>>> import numpy as np
>>> np.set_printoptions(precision=2, suppress=True, linewidth=140, floatmode="fixed")
>>> rng = np.random.default_rng(12771)
>>> z = rng.integers(0, 3, 4)
>>> m1 = np.array([[0, 1, -5, 1], [-2, 2, 2, -4], [3, -4, 0, 4], [0, -1, 5, 4]]) * (z[:, None] == z)
>>> m1
array([[ 0,  0, -5,  1],
       [ 0,  2,  0,  0],
       [ 3,  0,  0,  4],
       [ 0,  0,  5,  4]])
>>> other = m1 + rng.integers(-2, 3, (4, 2)) @ rng.integers(-2, 3, (2, 4))
>>> other
array([[-8, -4, -7,  3],
       [ 6,  4,  3, -3],
       [-3, -2, -3,  7],
       [-4, -4,  7,  2]])
>>> np.linalg.matrix_rank(other - m1, tol=1e-8)
np.int64(2)
>>> other - m1
array([[-8, -4, -2,  2],
       [ 6,  2,  3, -3],
       [-6, -2, -3,  3],
       [-4, -4,  2, -2]])
>>> feats = np.load("arr.npy")
>>> feats
array([[ 1.61,  1.15, -0.46,  2.07, -0.46, -0.69],
       [-0.07, -0.05,  0.02, -0.09,  0.02,  0.03],
       [ 0.42,  0.30, -0.12,  0.54, -0.12, -0.18]])
>>> other = feats / np.sqrt((feats ** 2).mean(axis=1, keepdims=True))
>>> other[2]
array([ 1.31,  0.93, -0.37,  1.68, -0.37, -0.56])
>>> np.linalg.matrix_rank(feats - feats.mean(axis=1, keepdims=True))
np.int64(1)
>>> np.linalg.norm(other, axis=1)
array([2.45, 2.45, 2.45])
>>> np.linalg.matrix_rank(other) == np.linalg.matrix_rank(feats)
np.True_
>>> feats - feats.mean(axis=1, keepdims=True)
array([[ 1.07,  0.61, -1.00,  1.53, -1.00, -1.23],
       [-0.05, -0.03,  0.04, -0.07,  0.04,  0.05],
       [ 0.28,  0.16, -0.26,  0.40, -0.26, -0.32]])
>>> rk = np.linalg.matrix_rank(feats)
>>> rk
np.int64(1)
>>> ns = np.linalg.svd(feats)[2][rk:].T
>>> ns @ ns.T
array([[ 0.72, -0.20,  0.08, -0.37,  0.08,  0.12],
       [-0.20,  0.85,  0.06, -0.26,  0.06,  0.09],
       [ 0.08,  0.06,  0.98,  0.10, -0.02, -0.03],
       [-0.37, -0.26,  0.10,  0.53,  0.10,  0.16],
       [ 0.08,  0.06, -0.02,  0.10,  0.98, -0.03],
       [ 0.12,  0.09, -0.03,  0.16, -0.03,  0.95]])
>>> ns.shape
(6, 5)
>>> [int(np.linalg.matrix_rank(np.delete(feats, i, axis=0))) for i in range(3)]
[1, 1, 1]
>>> [int(np.linalg.matrix_rank(feats[:i])) for i in range(1, len(feats) + 1)]
[1, 1, 1]
>>> U, sigma, Vh = np.linalg.svd(feats)
>>> np.argmax(sigma[:-1] / (sigma[1:] + 1e-6)) + 1
np.int64(1)
>>> sigma.round(2) + 0
array([3.12, 0.00, 0.00])
>>> other = U[:, :1] @ np.diag(sigma[:1]) @ Vh[:1]
>>> np.linalg.matrix_rank(other)
np.int64(1)
>>> np.round(np.abs(feats - other).max(), 2)
np.float64(0.0)
>>> np.linalg.matrix_rank(feats, rtol=0.05)
np.int64(1)
>>> round(float(np.linalg.norm(feats - other, 2)), 2), round(sigma[1], 2)
(0.0, np.float64(0.0))
>>> gram = feats.T @ feats
>>> np.round(np.linalg.svd(feats, compute_uv=False) ** 2, 2) + 0
array([9.74, 0.00, 0.00])
>>> np.allclose(gram, gram.T)
True
>>> np.round(np.linalg.eigvalsh(gram)[::-1], 2) + 0
array([9.74, 0.00, 0.00, 0.00, 0.00, 0.00])
>>> np.linalg.matrix_rank(gram)
np.int64(1)
>>> A = np.load("sample18.npy")
>>> A
array([[ 5.00, -2.00,  0.00,  0.00,  0.00],
       [-2.00, -5.00, -2.00,  0.00,  0.00],
       [ 0.00, -2.00, -2.00, -2.00,  0.00],
       [ 0.00,  0.00, -2.00,  5.00, -2.00],
       [ 0.00,  0.00,  0.00, -2.00,  5.00]])
>>> x0 = np.array([0, -2, 1, 1, 2])
>>> rhs = A @ x0
>>> rhs
array([ 4.00,  8.00,  0.00, -1.00,  8.00])
>>> np.linalg.solve(A, A[:, 2])
array([ 0.00, -0.00,  1.00, -0.00,  0.00])
>>> np.linalg.solve(A, rhs + A[:, 1])
array([ 0.00, -1.00,  1.00,  1.00,  2.00])
>>> x0 = np.array([3, 2, 0, 1, 3])
>>> rhs = A @ x0
>>> coef, lr = np.zeros(5), 1 / np.linalg.norm(A, 2) ** 2
>>> for i in range(60):
...     coef -= lr * A.T @ (A @ coef - rhs)
...     if i % 10 == 0: print(i, round(np.linalg.norm(A @ coef - rhs), 2))
... 
0 10.63
10 0.97
20 0.39
30 0.22
40 0.13
50 0.08
>>> round(float(np.linalg.cond(A)), 2)
4.39
>>> coef
array([3.00, 1.99, 0.02, 1.01, 3.00])
>>> P = np.triu(np.array([[1, -2, 2, 2, 2],
...     [1, 1, -2, 2, 1],
...     [0, 2, 1, -1, -2],
...     [-2, 1, -1, 2, 1],
...     [1, -1, 1, -2, -2]]), 1) + np.eye(5)
>>> other = P @ A @ np.linalg.inv(P)
>>> np.linalg.matrix_rank(other)
np.int64(5)
>>> round(float(np.linalg.det(other)), 2)
1378.0
>>> np.poly(other)
array([    1.00,    -8.00,   -36.00,   354.00,  -197.00, -1378.00])
>>> vals, V = np.linalg.eig(A)
>>> round(float(np.prod(vals)), 2)
1378.0
>>> np.linalg.lstsq(feats[:-1].T, feats[-1])[2]
np.int32(1)
>>> np.allclose(feats[:-1].T @ np.linalg.lstsq(feats[:-1].T, feats[-1])[0], feats[-1])
True
>>> np.unique(feats.round(6), axis=0).shape
(3, 6)
>>> arr = np.load("case5.npy")
>>> arr
array([[  3.73, -16.59, -12.51,  -3.79],
       [  3.31,   2.23,   1.99,   0.80],
       [  0.92,   9.27,  -0.11,   1.86],
       [  3.35, -14.31,  -6.64,  -2.34],
       [ -3.85,   5.71,  11.68,   0.29],
       [  2.49,   7.71,  -0.85,   2.22],
       [  4.52,  -1.29,  -7.02,  -2.30],
       [  4.45, -14.77, -11.66,  -0.89],
       [ -4.29,   2.27,   7.67,  -1.11],
       [  3.74,   8.50,   6.88,   1.87],
       [ -2.51,  -5.79,  -4.71,  -0.54],
       [ -1.59,  10.60,  10.26,   0.51],
       [ -5.33,  10.57,   0.07,  -2.29],
       [  0.85,  -8.61,  -4.46,  -1.01],
       [  4.88,  -6.15,  -7.59,   0.38],
       [  4.49, -10.91,  -5.30,   1.30],
       [ -0.04,   1.72,   3.38,  -0.69],
       [ -4.17,  -2.91,   4.51,  -1.46],
       [  6.94, -10.09, -21.76,   0.51],
       [  1.17,  -6.31, -13.11,  -0.75],
       [  0.90,  -9.90,  -5.83,   0.54]])
>>> cen = arr - arr.mean(axis=0)
>>> U, sigma, Vh = np.linalg.svd(cen, full_matrices=False)
>>> sigma
array([52.39, 20.23, 11.86,  5.13])
>>> np.abs(U[:, 0]).argmax()
np.int64(18)
>>> np.abs(Vh[-1])
array([0.32, 0.09, 0.06, 0.94])
>>> np.round(cen.mean(axis=0), 2) + 0
array([0.00, 0.00, 0.00, 0.00])
>>> np.abs(Vh[0]).argmax()
np.int64(1)
>>> round(float((sigma ** 2).sum() ** 2 / (sigma ** 4).sum()), 2)
1.43
>>> sigma ** 2 / (sigma ** 2).sum()
array([0.83, 0.12, 0.04, 0.01])
>>> Vh[0] * np.sign(Vh[0, np.abs(Vh[0]).argmax()])
array([-0.20,  0.71,  0.67,  0.05])
>>> np.searchsorted(np.cumsum(sigma ** 2) / (sigma ** 2).sum(), 0.9) + 1
np.int64(2)
>>> other = arr / np.linalg.norm(arr, axis=1, keepdims=True)
>>> gram = other @ other.T
>>> np.argwhere(np.triu(np.abs(gram) > 0.95, 1))
array([[ 0,  3],
       [ 0,  7],
       [ 0, 11],
       [ 0, 13],
       [ 0, 20],
       [ 2,  5],
       [ 3,  7],
       [ 3, 13],
       [ 3, 15],
       [ 3, 20],
       [ 4,  8],
       [ 4, 14],
       [ 4, 18],
       [ 4, 19],
       [ 7, 11],
       [ 7, 13],
       [ 7, 15],
       [ 7, 20],
       [ 8, 18],
       [ 9, 10],
       [11, 13],
       [11, 20],
       [13, 20],
       [14, 18],
       [15, 20],
       [16, 18],
       [16, 19],
       [18, 19]])
>>> round(float(np.degrees(np.arccos(np.clip(gram[14, 9], -1, 1)))), 2)
131.96
>>> (gram - 2 * np.eye(21)).round(6).argmax(axis=1)
array([ 7,  9,  5, 13,  8,  2, 18,  0,  4, 11, 20,  4,  2,  3, 18,  7,  4,  8, 19, 18, 13])
